$ python -q
>>> import numpy as np
>>> from numpy import linalg as LA
>>> np.set_printoptions(precision=1, suppress=True, linewidth=100)
>>> tidy = lambda a: np.round(a, 1) + 0
>>> E = np.load("case14.npy")
>>> print(E)
[[ 1  1  1  1  1  1]
 [-2  1 -2  1 -2  1]
 [-2  1 -2  1 -2  1]
 [ 1  1  1  1  1  1]
 [-2  1 -2  1 -2  1]
 [-2  1 -2  1 -2  1]]
>>> print(E.ravel(order="F"))
[ 1 -2 -2  1 -2 -2  1  1  1  1  1  1  1 -2 -2  1 -2 -2  1  1  1  1  1  1  1 -2 -2  1 -2 -2  1  1  1
  1  1  1]
>>> T = E.reshape(6, 2, -1)
>>> print(np.swapaxes(T, 1, 2)[5])
[[-2  1]
 [ 1 -2]
 [-2  1]]
>>> print(T[:, 0])
[[ 1  1  1]
 [-2  1 -2]
 [-2  1 -2]
 [ 1  1  1]
 [-2  1 -2]
 [-2  1 -2]]
>>> U, sv, Vh = LA.svd(E)
>>> vecs = Vh[:(sv > 1e-8).sum()]
>>> rng = np.random.default_rng(8973)
>>> vec = E[1] + 2 * E[2] + rng.integers(2) * np.eye(6)[1]
>>> print(vec)
[-6.  4. -6.  3. -6.  3.]
>>> print(np.allclose(vecs.T @ vecs @ vec, vec))
False
>>> other = E / np.sqrt((E ** 2).mean(axis=1, keepdims=True))
>>> print(tidy(other[5]))
[-1.3  0.6 -1.3  0.6 -1.3  0.6]
>>> print(LA.matrix_rank(E - E.mean(axis=1, keepdims=True)))
1
>>> U, sv, Vh = LA.svd(E)
>>> print(tidy(sv))
[7.8 3.2 0.  0.  0.  0. ]
>>> other = U[:, :2] @ np.diag(sv[:2]) @ Vh[:2]
>>> print(LA.matrix_rank(E, rtol=0.05))
2
>>> print(tidy(LA.norm(E - other) / LA.norm(E)))
0.0
>>> A = np.loadtxt("m.csv", delimiter=",")
>>> print(A)
[[-0.1  0.8 -1.  -0.5 -0.7  1.9  1.  -1.6 -0.1 -1.2 -0.1  0.4 -0.5 -0.9]
 [ 0.2  1.1  0.   0.3  0.2 -0.6  0.7  0.4 -0.7 -0.2 -0.9  2.4  0.1 -1.2]
 [ 1.   2.6  0.1  0.7 -0.7 -1.4 -0.5  0.7 -0.5  0.   0.2 -0.3 -0.9  0.8]
 [-0.2 -2.2 -0.6  0.5 -0.9  2.7 -0.3  1.   1.1 -1.3 -0.7  0.9 -0.1  1.6]
 [-0.5  0.9  0.   1.   0.9 -2.6  0.7 -0.6  1.8  0.9 -1.3  1.8 -0.5  0.4]
 [ 0.2  1.2 -0.8 -1.   1.  -1.7 -0.4 -0.9 -0.1 -0.3  0.4 -0.7  1.1  1.5]
 [ 1.3  0.9 -0.6 -0.4  1.4 -0.3 -0.8  0.  -1.4  0.9 -0.8 -0.6 -0.4 -2.3]
 [-0.2 -1.5 -0.1  1.3 -0.1 -1.5  3.2  0.3 -0.1 -0.9  1.   0.9  0.6  0.6]
 [ 0.5 -0.8 -2.5 -0.2  0.8  0.2  0.7  1.4  1.2  0.2 -1.1 -1.1  0.  -0.6]
 [-0.8 -0.7 -1.1 -2.9 -1.4 -1.9  0.9 -0.4  1.4 -1.9 -1.2  0.1 -0.5  0.7]]
>>> other = np.array([[0, -1, -1],
...     [-3, 1, -3],
...     [-2, 1, -3],
...     [1, -3, -1],
...     [-1, 0, -3],
...     [0, 3, -3],
...     [-2, 2, -2],
...     [-3, -3, 0],
...     [2, 2, 3],
...     [2, 3, 3],
...     [-2, -3, 1],
...     [-1, 0, -1],
...     [0, 3, -1],
...     [-3, -3, 2]])
>>> print(np.vstack([A, other.T]).shape)
(13, 14)
>>> print(LA.matrix_rank(A @ other))
3
>>> print(tidy(np.einsum("ij,ij->i", A, A)))
[12.2 10.9 13.3 21.5 19.9 12.2 14.9 19.9 14.6 25. ]
>>> print(tidy(np.einsum("ij->j", A)))
[ 1.4  2.3 -6.6 -1.2  0.5 -5.2  5.2  0.3  2.6 -3.8 -4.5  3.8 -1.1  0.6]
>>> vec = np.array([2, -5, -5, -4, -5, 2, 4, -1, -2, 4, 1, 3, -3, 0])
>>> a = np.maximum(A @ vec, 0)
>>> print(np.flatnonzero(a > 1e-9))
[0 1 3 7 8 9]
>>> print(A * (a > 1e-9)[:, None])
[[-0.1  0.8 -1.  -0.5 -0.7  1.9  1.  -1.6 -0.1 -1.2 -0.1  0.4 -0.5 -0.9]
 [ 0.2  1.1  0.   0.3  0.2 -0.6  0.7  0.4 -0.7 -0.2 -0.9  2.4  0.1 -1.2]
 [ 0.   0.   0.   0.  -0.  -0.  -0.   0.  -0.   0.   0.  -0.  -0.   0. ]
 [-0.2 -2.2 -0.6  0.5 -0.9  2.7 -0.3  1.   1.1 -1.3 -0.7  0.9 -0.1  1.6]
 [-0.   0.   0.   0.   0.  -0.   0.  -0.   0.   0.  -0.   0.  -0.   0. ]
 [ 0.   0.  -0.  -0.   0.  -0.  -0.  -0.  -0.  -0.   0.  -0.   0.   0. ]
 [ 0.   0.  -0.  -0.   0.  -0.  -0.   0.  -0.   0.  -0.  -0.  -0.  -0. ]
 [-0.2 -1.5 -0.1  1.3 -0.1 -1.5  3.2  0.3 -0.1 -0.9  1.   0.9  0.6  0.6]
 [ 0.5 -0.8 -2.5 -0.2  0.8  0.2  0.7  1.4  1.2  0.2 -1.1 -1.1  0.  -0.6]
 [-0.8 -0.7 -1.1 -2.9 -1.4 -1.9  0.9 -0.4  1.4 -1.9 -1.2  0.1 -0.5  0.7]]
>>> print(tidy(np.maximum(A @ (3 * vec), 0)))
[41.1  1.5  0.  42.6  0.   0.   0.  32.7 30.3 49.2]
